>>> import numpy as np
>>> np.set_printoptions(precision=2, suppress=True, linewidth=100)
>>> W2 = 3 * np.array([[1.8, 1.9, 2.5, -0.3, -0.2, -1.2, 0.3, -0.7, -1.1, 0.6, 0.3],
...     [-1.6, 1.7, -0.1, 1.9, -0.7, -0.4, -1.4, -0.2, -0.3, 0.9, 1.7]])
>>> rng = np.random.default_rng(824)
>>> idx = rng.integers(0, 2, 47)
>>> X = W2[idx] + rng.normal(size=(47, 11))
>>> print(X)
[[-5.91  3.42 -0.77  7.24 -0.09 -1.22 -5.06 -2.18 -0.24  2.81  4.87]
 [-3.94  5.8   0.54  5.59 -3.03 -0.57 -3.56  0.71 -2.2   3.28  6.77]
 [-5.34  6.68  1.4   6.21 -0.06 -2.22 -3.24  0.13 -1.21  0.98  5.12]
 [ 5.55  6.67  6.92 -1.11 -0.54 -3.98  1.18 -2.3  -3.02  2.89  2.85]
 [ 4.82  5.27  8.78 -1.07 -1.72 -5.8   2.12 -1.99 -4.15  1.11 -0.38]
 [-6.46  6.78 -1.31  6.47 -0.27 -0.88 -4.43  0.89  0.38  2.1   4.52]
 [ 5.57  5.85  8.7   0.39 -1.61 -4.05  0.76 -2.43 -3.09  2.95  2.29]
 [ 4.69  5.49  7.21  2.1  -1.49 -1.78  1.13 -1.58 -5.38  0.65 -0.48]
 [-5.51  3.67 -0.54  5.55 -0.12 -1.19 -3.22 -0.91 -0.49  3.19  4.16]
 [ 6.93  5.33  7.51  0.18  0.53 -4.35  1.2  -2.53 -2.67  1.46 -0.56]
 [-4.25  4.9   0.68  5.38 -2.6  -1.21 -4.26  0.42 -1.56  4.23  5.35]
 [ 6.2   7.76  7.25  0.82 -0.4  -2.85 -0.28 -2.1  -1.48  1.68  1.45]
 [ 4.97  5.52  9.53 -1.27 -0.62 -2.62  0.18 -1.62 -2.59  1.39  1.11]
 [ 4.46  6.33  7.89 -0.87  0.08 -2.56  1.05 -1.76 -4.15  0.91  0.97]
 [ 4.11  6.12  7.51  0.91  0.3  -3.49  0.85 -3.46 -4.07  0.55  2.13]
 [-6.3   4.4  -1.18  6.85 -3.04 -1.43 -4.83 -1.4  -1.58  3.14  2.81]
 [-5.64  4.56 -0.19  6.97 -1.31 -1.32 -5.23 -1.72 -1.86  0.78  4.63]
 [ 6.72  6.29  6.32 -0.74 -0.37 -3.07  1.02 -0.84 -2.15  1.63  1.57]
 [ 5.01  5.3   7.45 -0.61 -1.97 -2.58  0.49 -3.43 -3.87  0.5   0.26]
 [-2.68  4.13  0.7   6.21 -1.92 -1.83 -4.39 -1.89  0.07  2.28  4.59]
 [ 6.68  4.61  7.09 -1.93 -1.38 -2.64  1.35 -1.79 -3.18  2.51  2.3 ]
 [-3.72  4.19  0.93  6.98 -2.78  0.2  -4.28 -0.02 -3.98  1.9   4.42]
 [ 5.12  6.32  9.23 -1.41 -2.03 -3.05  0.86 -1.28 -3.03  2.13  0.35]
 [ 6.93  6.46  7.97 -0.37 -0.21 -2.55  2.49 -2.2  -2.96  2.83 -0.34]
 [-3.52  4.12 -0.22  5.77 -1.75 -0.04 -2.66 -1.08 -1.35  1.08  4.51]
 [-5.05  5.7   1.04  5.3  -2.9  -2.18 -4.43 -2.46 -1.69  3.59  5.92]
 [-6.27  5.85 -1.72  6.7  -2.07  0.01 -4.13 -1.2  -2.26  2.34  5.56]
 [-4.37  3.85 -0.75  4.23 -0.64 -0.69 -3.53 -0.2  -1.03  3.01  4.6 ]
 [-5.8   5.35 -2.33  5.   -1.36 -1.1  -3.56  0.88 -0.89  2.35  6.12]
 [-4.35  5.79  1.19  6.11 -4.9  -2.76 -4.02  0.87 -1.12  3.77  3.93]
 [-3.59  6.27  0.26  6.62 -3.33 -0.41 -3.44 -0.77 -1.7   2.58  5.  ]
 [-3.22  4.68 -0.42  4.88 -4.5  -1.84 -5.73 -1.42 -1.26  2.96  4.91]
 [-4.43  5.38 -0.21  5.81 -2.07 -0.58 -3.05 -0.67 -0.75  1.62  4.82]
 [ 5.86  4.25  7.84 -2.37  0.11 -4.05  1.04 -2.87 -3.    1.41  0.92]
 [-5.3   5.95 -0.31  5.75 -2.8  -1.66 -2.36  0.1  -1.86  2.08  5.32]
 [-5.18  5.5  -0.26  6.52 -1.5  -0.16 -3.79 -0.11 -1.96  1.98  4.45]
 [ 5.95  6.41  8.13 -1.44  0.57 -4.54  1.3  -1.07 -3.14  2.36  0.52]
 [-5.15  5.64  0.46  5.62 -0.9  -0.89 -4.56  0.39 -0.29  3.16  4.67]
 [ 3.97  5.57  7.33 -1.12 -0.67 -3.43 -0.96 -2.7  -3.28  1.86  0.96]
 [ 4.57  4.95  8.11 -0.29 -2.33 -3.39  2.53 -1.73 -3.79  3.51  1.7 ]
 [-5.    5.92 -2.15  5.33 -3.08 -0.8  -4.93  0.32  0.42  1.75  5.19]
 [-5.4   5.32 -0.5   7.28 -1.95 -0.16 -1.71 -1.09 -0.04  2.87  5.42]
 [ 4.63  7.19  7.48 -0.67 -0.78 -3.32  2.92 -2.56 -2.13  1.03  1.41]
 [ 7.28  6.4   9.53 -1.78 -1.82 -3.1  -1.83 -2.31 -3.38  1.74  0.3 ]
 [ 6.71  6.1   7.17 -0.76 -1.9  -1.74  0.32 -4.16 -1.58  2.73  0.38]
 [-5.11  6.36 -0.91  7.02 -2.96 -0.4  -5.65  0.05 -0.83  4.63  6.03]
 [-4.98  4.99 -2.4   5.85 -1.47 -2.74 -2.86  0.33 -1.22  3.46  6.16]]
>>> idx = rng.permutation(11)
>>> A2 = X[:, idx] * rng.choice([-1, 1], 11)
>>> print(A2)
[[-2.81  5.91 -1.22  0.09  3.42  2.18 -0.77 -0.24 -5.06 -7.24 -4.87]
 [-3.28  3.94 -0.57  3.03  5.8  -0.71  0.54 -2.2  -3.56 -5.59 -6.77]
 [-0.98  5.34 -2.22  0.06  6.68 -0.13  1.4  -1.21 -3.24 -6.21 -5.12]
 [-2.89 -5.55 -3.98  0.54  6.67  2.3   6.92 -3.02  1.18  1.11 -2.85]
 [-1.11 -4.82 -5.8   1.72  5.27  1.99  8.78 -4.15  2.12  1.07  0.38]
 [-2.1   6.46 -0.88  0.27  6.78 -0.89 -1.31  0.38 -4.43 -6.47 -4.52]
 [-2.95 -5.57 -4.05  1.61  5.85  2.43  8.7  -3.09  0.76 -0.39 -2.29]
 [-0.65 -4.69 -1.78  1.49  5.49  1.58  7.21 -5.38  1.13 -2.1   0.48]
 [-3.19  5.51 -1.19  0.12  3.67  0.91 -0.54 -0.49 -3.22 -5.55 -4.16]
 [-1.46 -6.93 -4.35 -0.53  5.33  2.53  7.51 -2.67  1.2  -0.18  0.56]
 [-4.23  4.25 -1.21  2.6   4.9  -0.42  0.68 -1.56 -4.26 -5.38 -5.35]
 [-1.68 -6.2  -2.85  0.4   7.76  2.1   7.25 -1.48 -0.28 -0.82 -1.45]
 [-1.39 -4.97 -2.62  0.62  5.52  1.62  9.53 -2.59  0.18  1.27 -1.11]
 [-0.91 -4.46 -2.56 -0.08  6.33  1.76  7.89 -4.15  1.05  0.87 -0.97]
 [-0.55 -4.11 -3.49 -0.3   6.12  3.46  7.51 -4.07  0.85 -0.91 -2.13]
 [-3.14  6.3  -1.43  3.04  4.4   1.4  -1.18 -1.58 -4.83 -6.85 -2.81]
 [-0.78  5.64 -1.32  1.31  4.56  1.72 -0.19 -1.86 -5.23 -6.97 -4.63]
 [-1.63 -6.72 -3.07  0.37  6.29  0.84  6.32 -2.15  1.02  0.74 -1.57]
 [-0.5  -5.01 -2.58  1.97  5.3   3.43  7.45 -3.87  0.49  0.61 -0.26]
 [-2.28  2.68 -1.83  1.92  4.13  1.89  0.7   0.07 -4.39 -6.21 -4.59]
 [-2.51 -6.68 -2.64  1.38  4.61  1.79  7.09 -3.18  1.35  1.93 -2.3 ]
 [-1.9   3.72  0.2   2.78  4.19  0.02  0.93 -3.98 -4.28 -6.98 -4.42]
 [-2.13 -5.12 -3.05  2.03  6.32  1.28  9.23 -3.03  0.86  1.41 -0.35]
 [-2.83 -6.93 -2.55  0.21  6.46  2.2   7.97 -2.96  2.49  0.37  0.34]
 [-1.08  3.52 -0.04  1.75  4.12  1.08 -0.22 -1.35 -2.66 -5.77 -4.51]
 [-3.59  5.05 -2.18  2.9   5.7   2.46  1.04 -1.69 -4.43 -5.3  -5.92]
 [-2.34  6.27  0.01  2.07  5.85  1.2  -1.72 -2.26 -4.13 -6.7  -5.56]
 [-3.01  4.37 -0.69  0.64  3.85  0.2  -0.75 -1.03 -3.53 -4.23 -4.6 ]
 [-2.35  5.8  -1.1   1.36  5.35 -0.88 -2.33 -0.89 -3.56 -5.   -6.12]
 [-3.77  4.35 -2.76  4.9   5.79 -0.87  1.19 -1.12 -4.02 -6.11 -3.93]
 [-2.58  3.59 -0.41  3.33  6.27  0.77  0.26 -1.7  -3.44 -6.62 -5.  ]
 [-2.96  3.22 -1.84  4.5   4.68  1.42 -0.42 -1.26 -5.73 -4.88 -4.91]
 [-1.62  4.43 -0.58  2.07  5.38  0.67 -0.21 -0.75 -3.05 -5.81 -4.82]
 [-1.41 -5.86 -4.05 -0.11  4.25  2.87  7.84 -3.    1.04  2.37 -0.92]
 [-2.08  5.3  -1.66  2.8   5.95 -0.1  -0.31 -1.86 -2.36 -5.75 -5.32]
 [-1.98  5.18 -0.16  1.5   5.5   0.11 -0.26 -1.96 -3.79 -6.52 -4.45]
 [-2.36 -5.95 -4.54 -0.57  6.41  1.07  8.13 -3.14  1.3   1.44 -0.52]
 [-3.16  5.15 -0.89  0.9   5.64 -0.39  0.46 -0.29 -4.56 -5.62 -4.67]
 [-1.86 -3.97 -3.43  0.67  5.57  2.7   7.33 -3.28 -0.96  1.12 -0.96]
 [-3.51 -4.57 -3.39  2.33  4.95  1.73  8.11 -3.79  2.53  0.29 -1.7 ]
 [-1.75  5.   -0.8   3.08  5.92 -0.32 -2.15  0.42 -4.93 -5.33 -5.19]
 [-2.87  5.4  -0.16  1.95  5.32  1.09 -0.5  -0.04 -1.71 -7.28 -5.42]
 [-1.03 -4.63 -3.32  0.78  7.19  2.56  7.48 -2.13  2.92  0.67 -1.41]
 [-1.74 -7.28 -3.1   1.82  6.4   2.31  9.53 -3.38 -1.83  1.78 -0.3 ]
 [-2.73 -6.71 -1.74  1.9   6.1   4.16  7.17 -1.58  0.32  0.76 -0.38]
 [-4.63  5.11 -0.4   2.96  6.36 -0.05 -0.91 -0.83 -5.65 -7.02 -6.03]
 [-3.46  4.98 -2.74  1.47  4.99 -0.33 -2.4  -1.22 -2.86 -5.85 -6.16]]
>>> Uu, _, VT = np.linalg.svd(X.T @ A2)
>>> print(idx)
[ 9  0  5  4  1  7  2  8  6  3 10]
>>> print(np.round(Uu @ VT, 2) + 0)
[[ 0. -1.  0.  0.  0.  0.  0.  0.  0.  0.  0.]
 [ 0.  0.  0.  0.  1.  0.  0.  0.  0.  0.  0.]
 [ 0.  0.  0.  0.  0.  0.  1.  0.  0.  0.  0.]
 [ 0.  0.  0.  0.  0.  0.  0.  0.  0. -1.  0.]
 [ 0.  0.  0. -1.  0.  0.  0.  0.  0.  0.  0.]
 [ 0.  0.  1.  0.  0.  0.  0.  0.  0.  0.  0.]
 [ 0.  0.  0.  0.  0.  0.  0.  0.  1.  0.  0.]
 [ 0.  0.  0.  0.  0. -1.  0.  0.  0.  0.  0.]
 [ 0.  0.  0.  0.  0.  0.  0.  1.  0.  0.  0.]
 [-1.  0.  0.  0.  0.  0.  0.  0.  0.  0.  0.]
 [ 0.  0.  0.  0.  0.  0.  0.  0.  0.  0. -1.]]
>>> print(np.round(np.linalg.lstsq(X, A2)[0], 2) + 0)
[[ 0. -1.  0.  0.  0.  0.  0.  0.  0.  0.  0.]
 [ 0.  0.  0.  0.  1.  0.  0.  0.  0.  0.  0.]
 [ 0.  0.  0.  0.  0.  0.  1.  0.  0.  0.  0.]
 [ 0.  0.  0.  0.  0.  0.  0.  0.  0. -1.  0.]
 [ 0.  0.  0. -1.  0.  0.  0.  0.  0.  0.  0.]
 [ 0.  0.  1.  0.  0.  0.  0.  0.  0.  0.  0.]
 [ 0.  0.  0.  0.  0.  0.  0.  0.  1.  0.  0.]
 [ 0.  0.  0.  0.  0. -1.  0.  0.  0.  0.  0.]
 [ 0.  0.  0.  0.  0.  0.  0.  1.  0.  0.  0.]
 [-1.  0.  0.  0.  0.  0.  0.  0.  0.  0.  0.]
 [ 0.  0.  0.  0.  0.  0.  0.  0.  0.  0. -1.]]
